$ ipython --no-banner

In [1]: import numpy as np

In [2]: from numpy import linalg as LA

In [3]: np.set_printoptions(precision=2, suppress=True, linewidth=100)

In [4]: F = np.load("x.npy")

In [5]: F
Out[5]: 
array([[0, 0, 0, 0, 0, 0, 0, 0],
       [0, 0, 1, 0, 0, 1, 0, 1],
       [0, 1, 0, 0, 0, 0, 0, 1],
       [0, 0, 0, 0, 0, 1, 0, 1],
       [0, 0, 0, 0, 0, 1, 0, 0],
       [0, 1, 0, 1, 1, 0, 0, 0],
       [0, 0, 0, 0, 0, 0, 0, 0],
       [0, 1, 1, 1, 0, 0, 0, 0]])

In [6]: rk = LA.matrix_rank(F)

In [7]: rk
Out[7]: np.int64(6)

In [8]: null = LA.svd(F)[2][rk:].T

In [9]: print(null @ null.T)
[[1. 0. 0. 0. 0. 0. 0. 0.]
 [0. 0. 0. 0. 0. 0. 0. 0.]
 [0. 0. 0. 0. 0. 0. 0. 0.]
 [0. 0. 0. 0. 0. 0. 0. 0.]
 [0. 0. 0. 0. 0. 0. 0. 0.]
 [0. 0. 0. 0. 0. 0. 0. 0.]
 [0. 0. 0. 0. 0. 0. 1. 0.]
 [0. 0. 0. 0. 0. 0. 0. 0.]]

In [10]: [int(LA.matrix_rank(F[:i])) for i in range(1, len(F) + 1)]
Out[10]: [0, 1, 2, 3, 4, 5, 5, 6]

In [11]: E = np.loadtxt("m.csv", delimiter=",")

In [12]: print(E)
[[ 0.04 -0.09  0.09 -0.11  0.04  0.04 -0.06  0.04]
 [-0.09  0.2  -0.2   0.26 -0.09 -0.09  0.15 -0.09]
 [ 0.09 -0.2   0.2  -0.26  0.09  0.09 -0.15  0.09]
 [-0.11  0.26 -0.26  0.34 -0.11 -0.11  0.19 -0.11]
 [ 0.04 -0.09  0.09 -0.11  0.04  0.04 -0.06  0.04]
 [ 0.04 -0.09  0.09 -0.11  0.04  0.04 -0.06  0.04]
 [-0.06  0.15 -0.15  0.19 -0.06 -0.06  0.1  -0.06]
 [ 0.04 -0.09  0.09 -0.11  0.04  0.04 -0.06  0.04]]

In [13]: # looks like rank 1

In [14]: LA.cond(E) > 100
Out[14]: np.True_

In [15]: LA.matrix_rank(E, rtol=0.1)
Out[15]: np.int64(1)

In [16]: [round(float(x), 2) for x in LA.svd(E, compute_uv=False)[:3]]
Out[16]: [1.0, 0.0, 0.0]

In [17]: x0 = np.array([3, 0, 1, 1, 1, 3, 2, 1])

In [18]: E @ E @ x0
Out[18]: array([ 0.15, -0.35,  0.35, -0.45,  0.15,  0.15, -0.25,  0.15])

In [19]: np.trace(E)
Out[19]: np.float64(1.0)

In [20]: E @ x0
Out[20]: array([ 0.15, -0.35,  0.35, -0.45,  0.15,  0.15, -0.25,  0.15])

In [21]: W0 = np.array([[5.0, 1.0, 1.0, 1.0, 1.0],
    ...:     [1.0, 5.0, 1.0, 1.0, 1.0],
    ...:     [1.0, 1.0, 5.0, 1.0, 1.0],
    ...:     [1.0, 1.0, 1.0, 5.0, 1.0],
    ...:     [1.0, 1.0, 1.0, 1.0, 5.0]])

In [22]: # symmetric

In [23]: evals, V = LA.eigh(W0)

In [24]: x0 = np.array([0, 0, 3, 0, 2])

In [25]: V * np.sqrt(evals) @ V.T
Out[25]: 
array([[2.2, 0.2, 0.2, 0.2, 0.2],
       [0.2, 2.2, 0.2, 0.2, 0.2],
       [0.2, 0.2, 2.2, 0.2, 0.2],
       [0.2, 0.2, 0.2, 2.2, 0.2],
       [0.2, 0.2, 0.2, 0.2, 2.2]])

In [26]: (np.sign(V[:, -1].round(6)) == np.sign(V[0, -1].round(6))).astype(int)
Out[26]: array([1, 1, 1, 1, 1])
